In [1]: import numpy as np

In [2]: np.set_printoptions(precision=3, suppress=True, linewidth=100, legacy="1.25")

In [3]: rd = lambda a: np.round(a, 3) + 0

In [4]: E = np.loadtxt("x.csv", delimiter=",")

In [5]: E
Out[5]: 
array([[  7.608, -18.047,  -4.052],
       [ 17.936,   8.346,  -2.94 ],
       [  6.347, -15.76 ,  10.552],
       [ 17.361,   1.967,   9.733],
       [  6.659, -10.241, -15.836],
       [ -2.045, -13.379, -14.725],
       [-10.805,   9.969,  13.56 ],
       [  7.696, -13.833, -12.224],
       [ -4.357, -19.4  ,  -2.158],
       [-19.06 ,  -1.829,  -5.777],
       [ -6.829,   0.767,  18.782],
       [  8.195,   9.224, -15.74 ]])

In [6]: Xc = E - E.mean(axis=0)

In [7]: vecs = np.linalg.svd(Xc)[2][:1]

In [8]: other = Xc - Xc @ vecs.T @ vecs

In [9]: rd((Xc @ vecs.T).std(axis=0))
Out[9]: array([12.796])

In [10]: np.linalg.norm(other, axis=1).round(6).argmax()
Out[10]: 9

In [11]: rd(np.diag(vecs.T @ vecs))
Out[11]: array([0.101, 0.244, 0.654])

In [12]: hat = E @ np.linalg.solve(E.T @ E, E.T)

In [13]: np.linalg.matrix_rank(np.eye(12) - hat)
Out[13]: 9

In [14]: rd(np.diag(hat))
Out[14]: array([0.225, 0.283, 0.341, 0.32 , 0.18 , 0.2  , 0.182, 0.178, 0.25 , 0.311, 0.234, 0.295])

In [15]: rd(hat @ E[:, 1])
Out[15]: 
array([-18.047,   8.346, -15.76 ,   1.967, -10.241, -13.379,   9.969, -13.833, -19.4  ,  -1.829,
         0.767,   9.224])

In [16]: np.allclose(hat @ hat, hat)
Out[16]: True

In [17]: x0 = np.array([0, 3, 1])

In [18]: target = E @ x0

In [19]: rd(np.linalg.pinv(E) @ E)
Out[19]: 
array([[1., 0., 0.],
       [0., 1., 0.],
       [0., 0., 1.]])

In [20]: rd(target)
Out[20]: 
array([-58.193,  22.098, -36.728,  15.634, -46.559, -54.862,  43.467, -53.723, -60.358, -11.264,
        21.083,  11.932])

In [21]: rng = np.random.default_rng(2232)

In [22]: target = target + 0.3 * rng.normal(size=12)

In [23]: rd(target)
Out[23]: 
array([-58.303,  22.114, -36.765,  15.682, -47.178, -54.651,  43.142, -53.503, -59.743, -11.432,
        21.474,  11.215])

In [24]: beta, *_ = np.linalg.lstsq(E, target)

In [25]: rd(E.T @ (target - E @ beta))
Out[25]: array([0., 0., 0.])

In [26]: rd(beta)
Out[26]: array([-0.003,  2.985,  1.015])

In [27]: [round(float(np.linalg.norm(np.linalg.solve(E.T @ E + lam * np.eye(3), E.T @ target))), 2) for lam in (0, 1, 10, 100)]
Out[27]: [3.15, 3.15, 3.14, 2.99]

In [28]: rd(np.linalg.norm(target - E @ beta))
Out[28]: 1.051

In [29]: beta.round()
Out[29]: array([-0.,  3.,  1.])
